% python3 -q
>>> import numpy as np
>>> np.set_printoptions(suppress=True, linewidth=200)
>>> F = np.load("case4.npy")
>>> F.round(2)
array([[ 1.49, -0.24,  1.08,  0.71,  0.2 ],
       [ 0.57,  0.53, -1.43,  1.16, -0.08],
       [-1.15,  0.37,  0.8 ,  1.36, -0.2 ],
       [-0.34, -0.85, -0.26,  0.36,  1.72],
       [-0.11, -1.68, -0.29,  0.39, -0.97]])
>>> np.round(np.linalg.eigvals(F), 2)
array([ 1.56+1.25j,  1.56-1.25j,  0.54+1.93j,  0.54-1.93j, -2.  +0.j  ])
>>> round(float(np.linalg.eigvals(F).sum().real), 2)
2.2
>>> round(np.linalg.det(2 * F), 2), np.round(np.linalg.det(F), 2)
(np.float64(-1024.0), np.float64(-32.0))
>>> np.round(np.kron(np.eye(2, dtype=int), F), 2)
array([[ 1.49, -0.24,  1.08,  0.71,  0.2 ,  0.  , -0.  ,  0.  ,  0.  ,  0.  ],
       [ 0.57,  0.53, -1.43,  1.16, -0.08,  0.  ,  0.  , -0.  ,  0.  , -0.  ],
       [-1.15,  0.37,  0.8 ,  1.36, -0.2 , -0.  ,  0.  ,  0.  ,  0.  , -0.  ],
       [-0.34, -0.85, -0.26,  0.36,  1.72, -0.  , -0.  , -0.  ,  0.  ,  0.  ],
       [-0.11, -1.68, -0.29,  0.39, -0.97, -0.  , -0.  , -0.  ,  0.  , -0.  ],
       [ 0.  , -0.  ,  0.  ,  0.  ,  0.  ,  1.49, -0.24,  1.08,  0.71,  0.2 ],
       [ 0.  ,  0.  , -0.  ,  0.  , -0.  ,  0.57,  0.53, -1.43,  1.16, -0.08],
       [-0.  ,  0.  ,  0.  ,  0.  , -0.  , -1.15,  0.37,  0.8 ,  1.36, -0.2 ],
       [-0.  , -0.  , -0.  ,  0.  ,  0.  , -0.34, -0.85, -0.26,  0.36,  1.72],
       [-0.  , -0.  , -0.  ,  0.  , -0.  , -0.11, -1.68, -0.29,  0.39, -0.97]])
>>> np.round(np.poly(F), 2)
array([  1.  ,  -2.2 ,   2.97,   5.95, -17.62,  32.  ])
>>> round(float(np.einsum("ij,ji->", F, F)), 2)
-1.1
>>> round(np.linalg.det(F.T), 2)
np.float64(-32.0)
>>> np.round(F.T @ F, 2) + 0
array([[4., 0., 0., 0., 0.],
       [0., 4., 0., 0., 0.],
       [0., 0., 4., 0., 0.],
       [0., 0., 0., 4., 0.],
       [0., 0., 0., 0., 4.]])
>>> M = np.array([[3, -3, 0], [1, -3, -3], [-1, 1, -1], [7, -15, -12]])
>>> M
array([[  3,  -3,   0],
       [  1,  -3,  -3],
       [ -1,   1,  -1],
       [  7, -15, -12]])
>>> # row 3 dominates
>>> M2 = np.c_[M[:, :2] @ np.array([[0, 0], [2, 3]]), np.array([1, 2, 2, 1])]
>>> M2
array([[ -6,  -9,   1],
       [ -6,  -9,   2],
       [  2,   3,   2],
       [-30, -45,   1]])
>>> np.round(np.linalg.lstsq(M, M2[:, 0])[0], 2) + 0
array([0., 2., 0.])
>>> mat = np.load("data.npy")
>>> mat
array([[0, 1, 1],
       [1, 0, 1],
       [1, 1, 0]])
>>> rng = np.random.default_rng(43294)
>>> idx = rng.permutation(3)
>>> M2 = M[:, idx] * rng.choice([-1, 1], 3)
>>> M2
array([[ -3,  -3,   0],
       [ -3,  -1,  -3],
       [  1,   1,  -1],
       [-15,  -7, -12]])
>>> left, _, Vt = np.linalg.svd(M.T @ M2)
>>> idx
array([1, 0, 2])
>>> np.round(left @ Vt, 2) + 0
array([[ 0., -1.,  0.],
       [ 1.,  0.,  0.],
       [ 0.,  0.,  1.]])
>>> ev, vecs = np.linalg.eigh(mat)
>>> np.abs(vecs[:, -1]).round(6).argmax()
np.int64(0)
>>> np.round(np.linalg.svd(mat, compute_uv=False), 2)
array([2., 1., 1.])
>>> np.round(vecs.T @ vecs, 2) + 0
array([[1., 0., 0.],
       [0., 1., 0.],
       [0., 0., 1.]])
>>> ev.sum(), np.trace(mat)
(np.float64(0.0), np.int64(0))
>>> (ev > 1e-8).sum(), (ev < -1e-8).sum()
(np.int64(1), np.int64(2))
>>> np.round(vecs @ np.diag(ev) @ vecs.T, 2) + 0
array([[0., 1., 1.],
       [1., 0., 1.],
       [1., 1., 0.]])
>>> np.round(np.linalg.eigvalsh(mat + 5 * np.eye(3)), 2)
array([4., 4., 7.])
>>> np.round(vecs.T @ mat @ vecs, 2) + 0
array([[-1.,  0.,  0.],
       [ 0., -1.,  0.],
       [ 0.,  0.,  2.]])
>>> ev.round(2)
array([-1., -1.,  2.])
>>> M2 = mat / np.linalg.norm(mat, axis=1, keepdims=True)
>>> cov = M2 @ M2.T
>>> np.argwhere(np.triu(np.abs(cov) > 0.95, 1))
array([], shape=(0, 2), dtype=int64)
>>> round(float(np.degrees(np.arccos(np.clip(cov[0, 2], -1, 1)))), 2)
60.0
>>> np.round(np.linalg.norm(M2, axis=1), 2)
array([1., 1., 1.])
>>> cov[0].round(2)
array([1. , 0.5, 0.5])
>>> q, R = np.linalg.qr(mat)
>>> np.round(abs(R[0, 0]), 2), round(float(np.linalg.norm(mat[:, 0])), 2)
(np.float64(1.41), 1.41)
>>> round(float(np.trace(q @ q.T)), 2)
3.0
>>> np.round(np.abs(np.diag(R)), 2)
array([1.41, 1.22, 1.15])
>>> np.round(q.T @ q, 2) + 0
array([[1., 0., 0.],
       [0., 1., 0.],
       [0., 0., 1.]])
>>> np.allclose(R.T @ R, mat.T @ mat)
True
>>> R.round(2)
array([[-1.41, -0.71, -0.71],
       [ 0.  ,  1.22,  0.41],
       [ 0.  ,  0.  , -1.15]])
>>> q.shape, R.shape
((3, 3), (3, 3))
